>>> import numpy as np
>>> np.set_printoptions(precision=2, suppress=True, linewidth=160, sign=" ")
>>> X = np.loadtxt("arr.csv", delimiter=",")
>>> print(X)
[[ 0.8  -0.09  0.1   0.2  -0.1  -0.17  0.07 -0.21 -0.11]
 [-0.09  0.76 -0.13  0.17  0.16 -0.31 -0.07  0.03 -0.04]
 [ 0.1  -0.13  0.61 -0.03 -0.06 -0.15 -0.36  0.17  0.16]
 [ 0.2   0.17 -0.03  0.77  0.02  0.26 -0.03  0.16  0.11]
 [-0.1   0.16 -0.06  0.02  0.28  0.1  -0.21 -0.32  0.09]
 [-0.17 -0.31 -0.15  0.26  0.1   0.57 -0.1  -0.04 -0.07]
 [ 0.07 -0.07 -0.36 -0.03 -0.21 -0.1   0.63  0.08  0.17]
 [-0.21  0.03  0.17  0.16 -0.32 -0.04  0.08  0.69 -0.1 ]
 [-0.11 -0.04  0.16  0.11  0.09 -0.07  0.17 -0.1   0.89]]
>>> # rank 6
>>> rng = np.random.default_rng(6624)
>>> z = rng.permutation(9)
>>> z
array([ 5,  6,  2,  8,  0,  3,  7,  1,  4])
>>> M2 = X[z][:, z]
>>> np.diag(M2)
array([ 0.57,  0.63,  0.61,  0.89,  0.8 ,  0.77,  0.69,  0.76,  0.28])
>>> np.allclose(M2, X)
False
>>> r = np.linalg.matrix_rank(X)
>>> r
np.int64(6)
>>> null = np.linalg.svd(X)[2][r:].T
>>> print([int(np.linalg.matrix_rank(X[:i])) for i in range(1, len(X) + 1)])
[1, 2, 3, 4, 5, 6, 6, 6, 6]
>>> [int(np.linalg.matrix_rank(np.delete(X, i, axis=0))) for i in range(9)]
[6, 6, 6, 6, 6, 6, 6, 6, 6]
>>> null @ null.T
array([[ 0.2 ,  0.09, -0.1 , -0.2 ,  0.1 ,  0.17, -0.07,  0.21,  0.11],
       [ 0.09,  0.24,  0.13, -0.17, -0.16,  0.31,  0.07, -0.03,  0.04],
       [-0.1 ,  0.13,  0.39,  0.03,  0.06,  0.15,  0.36, -0.17, -0.16],
       [-0.2 , -0.17,  0.03,  0.23, -0.02, -0.26,  0.03, -0.16, -0.11],
       [ 0.1 , -0.16,  0.06, -0.02,  0.72, -0.1 ,  0.21,  0.32, -0.09],
       [ 0.17,  0.31,  0.15, -0.26, -0.1 ,  0.43,  0.1 ,  0.04,  0.07],
       [-0.07,  0.07,  0.36,  0.03,  0.21,  0.1 ,  0.37, -0.08, -0.17],
       [ 0.21, -0.03, -0.17, -0.16,  0.32,  0.04, -0.08,  0.31,  0.1 ],
       [ 0.11,  0.04, -0.16, -0.11, -0.09,  0.07, -0.17,  0.1 ,  0.11]])
